$ ipython --no-banner

In [1]: import numpy as np

In [2]: import numpy.linalg as la

In [3]: np.set_printoptions(precision=1, suppress=True, linewidth=140, floatmode="fixed")

In [4]: def rd(a):
   ...:     return np.round(a, 1) + 0
   ...: 

In [5]: arr = np.array([[18, 18, 0, 21, 21, 0],
   ...:     [0, 12, 0, 0, 14, 0],
   ...:     [12, 6, 18, 14, 7, 21],
   ...:     [24, 24, 0, 9, 9, 0],
   ...:     [0, 16, 0, 0, 6, 0],
   ...:     [16, 8, 24, 6, 3, 9]])

In [6]: arr
Out[6]: 
array([[18, 18,  0, 21, 21,  0],
       [ 0, 12,  0,  0, 14,  0],
       [12,  6, 18, 14,  7, 21],
       [24, 24,  0,  9,  9,  0],
       [ 0, 16,  0,  0,  6,  0],
       [16,  8, 24,  6,  3,  9]])

In [7]: Y = arr / np.sqrt((arr ** 2).mean(axis=1, keepdims=True))

In [8]: la.matrix_rank(arr - arr.mean(axis=1, keepdims=True))
Out[8]: np.int64(5)

In [9]: rd(arr - arr.mean(axis=1, keepdims=True))
Out[9]: 
array([[  5.0,   5.0, -13.0,   8.0,   8.0, -13.0],
       [ -4.3,   7.7,  -4.3,  -4.3,   9.7,  -4.3],
       [ -1.0,  -7.0,   5.0,   1.0,  -6.0,   8.0],
       [ 13.0,  13.0, -11.0,  -2.0,  -2.0, -11.0],
       [ -3.7,  12.3,  -3.7,  -3.7,   2.3,  -3.7],
       [  5.0,  -3.0,  13.0,  -5.0,  -8.0,  -2.0]])

In [10]: X = np.loadtxt("block3.csv", delimiter=",")

In [11]: rd(X)
Out[11]: 
array([[ 2.9,  1.0, -0.5,  0.4, -0.6],
       [ 0.5, -1.7, -0.4,  0.1,  0.6],
       [-0.4,  1.8, -0.8,  0.0, -1.1],
       [ 2.4,  0.4, -1.6,  0.4, -0.8],
       [ 0.1,  0.8,  3.4, -0.2,  1.0],
       [ 2.1,  3.3,  0.6,  0.2, -1.2],
       [-1.6,  0.8,  2.3, -0.3,  0.5]])

In [12]: rd(X.sum(axis=0))
Out[12]: array([ 6.0,  6.3,  3.0,  0.5, -1.6])

In [13]: X.shape
Out[13]: (7, 5)

In [14]: np.count_nonzero(X)
Out[14]: np.int64(35)

In [15]: rd(X.mean(axis=0))
Out[15]: array([ 0.9,  0.9,  0.4,  0.1, -0.2])

In [16]: la.matrix_rank(X)
Out[16]: np.int64(3)

In [17]: rd(la.svd(X, compute_uv=False))
Out[17]: array([5.8, 5.0, 3.0, 0.0, 0.0])
